>>> import numpy as np
>>> import numpy.linalg as la
>>> np.set_printoptions(precision=1, suppress=True, linewidth=120, legacy="1.25")
>>> data = np.loadtxt("run0.csv", delimiter=",")
>>> data
array([[-1.,  4.,  1., -1.],
       [ 4., -1.,  4.,  1.],
       [ 1.,  4., -1.,  4.],
       [-1.,  1.,  4., -1.]])
>>> # equal to its transpose
>>> evals, vecs = la.eigh(data)
>>> print(evals)
[-6.4 -5.1  1.4  6.1]
>>> print(np.round(vecs.T @ vecs, 1) + 0)
[[1. 0. 0. 0.]
 [0. 1. 0. 0.]
 [0. 0. 1. 0.]
 [0. 0. 0. 1.]]
>>> np.round(vecs.T @ data @ vecs, 1) + 0
array([[-6.4,  0. ,  0. ,  0. ],
       [ 0. , -5.1,  0. ,  0. ],
       [ 0. ,  0. ,  1.4,  0. ],
       [ 0. ,  0. ,  0. ,  6.1]])
>>> la.svd(data, compute_uv=False)
array([6.4, 6.1, 5.1, 1.4])
>>> np.abs(vecs[:, -1])
array([0.4, 0.6, 0.6, 0.4])
>>> la.eigvalsh(data @ data)
array([ 2. , 25.9, 37.1, 41. ])
>>> rng = np.random.default_rng(53)
>>> out = data + rng.integers(-2, 3, (4, 3)) @ rng.integers(-2, 3, (3, 4))
>>> out
array([[-1.,  1., -3., -3.],
       [ 6.,  6.,  4.,  5.],
       [ 2.,  9.,  1.,  7.],
       [-4., -8.,  6., -6.]])
>>> np.round(la.svd(out - data, compute_uv=False), 1) + 0
array([15.2,  5. ,  0. ,  0. ])
>>> out - data
array([[ 0., -3., -4., -2.],
       [ 2.,  7.,  0.,  4.],
       [ 1.,  5.,  2.,  3.],
       [-3., -9.,  2., -5.]])
>>> evals, vecs = la.eigh(data)
>>> vec = np.array([9, 7, -9, -3])
>>> vec @ data @ vec
-154.0
>>> F = np.loadtxt("a.csv", delimiter=",")
>>> print(F)
[[ -7. -16.  16. -12. -17.]
 [-21. -15.   6.  -6.  21.]
 [ -7.   6.   8.   4.  -1.]
 [-14.   1.   5.   3.  14.]]
>>> # rank 3
>>> r = la.matrix_rank(F)
>>> r
3
>>> null = la.svd(F)[2][r:].T
>>> np.round(null @ null.T, 1) + 0
array([[ 0.4, -0.1,  0.4,  0. ,  0.3],
       [-0.1,  0.3,  0. , -0.4,  0. ],
       [ 0.4,  0. ,  0.4,  0. ,  0.3],
       [ 0. , -0.4,  0. ,  0.7, -0.1],
       [ 0.3,  0. ,  0.3, -0.1,  0.2]])
>>> print([int(la.matrix_rank(F[:i])) for i in range(1, len(F) + 1)])
[1, 2, 3, 3]
>>> print(np.allclose(F @ null, 0))
True
>>> np.argsort(-la.norm(F, axis=0).round(6), kind="stable")[:3]
array([4, 0, 1])
>>> print(la.cond(F) > 100)
True
>>> np.round(la.eigvalsh(data).min(), 1)
-6.4
>>> A = np.loadtxt("layer1.csv", delimiter=",")
>>> A.round(1) + 0
array([[ 0.3, -0.2,  0.1, -0.2,  0.4],
       [-0.2,  0.1,  0. ,  0.1, -0.2],
       [ 0.1,  0. ,  0. ,  0. ,  0.1],
       [-0.2,  0.1,  0. ,  0.1, -0.2],
       [ 0.4, -0.2,  0.1, -0.2,  0.5]])
>>> # projection: eigenvalues are 0 or 1
>>> [round(float(x), 1) for x in la.svd(A, compute_uv=False)[:3]]
[1.0, 0.0, 0.0]
>>> la.cond(A) > 100
True
>>> np.argsort(-la.norm(A, axis=0).round(6), kind="stable")[:3]
array([4, 0, 1])
>>> m1 = np.array([[4, -6, 2, 6], [-6, 9, -3, -9], [2, -3, 1, 3], [6, -9, 3, 9]])
>>> # symmetric
>>> vec = np.array([2, 2, 0, 0, 2])
>>> print(F @ np.ones(5))
[-36. -15.  10.   9.]
>>> F * vec
array([[-14., -32.,   0.,  -0., -34.],
       [-42., -30.,   0.,  -0.,  42.],
       [-14.,  12.,   0.,   0.,  -2.],
       [-28.,   2.,   0.,   0.,  28.]])
>>> F @ vec
array([-80., -30.,  -4.,   2.])
>>> F @ (2 * vec)
array([-160.,  -60.,   -8.,    4.])
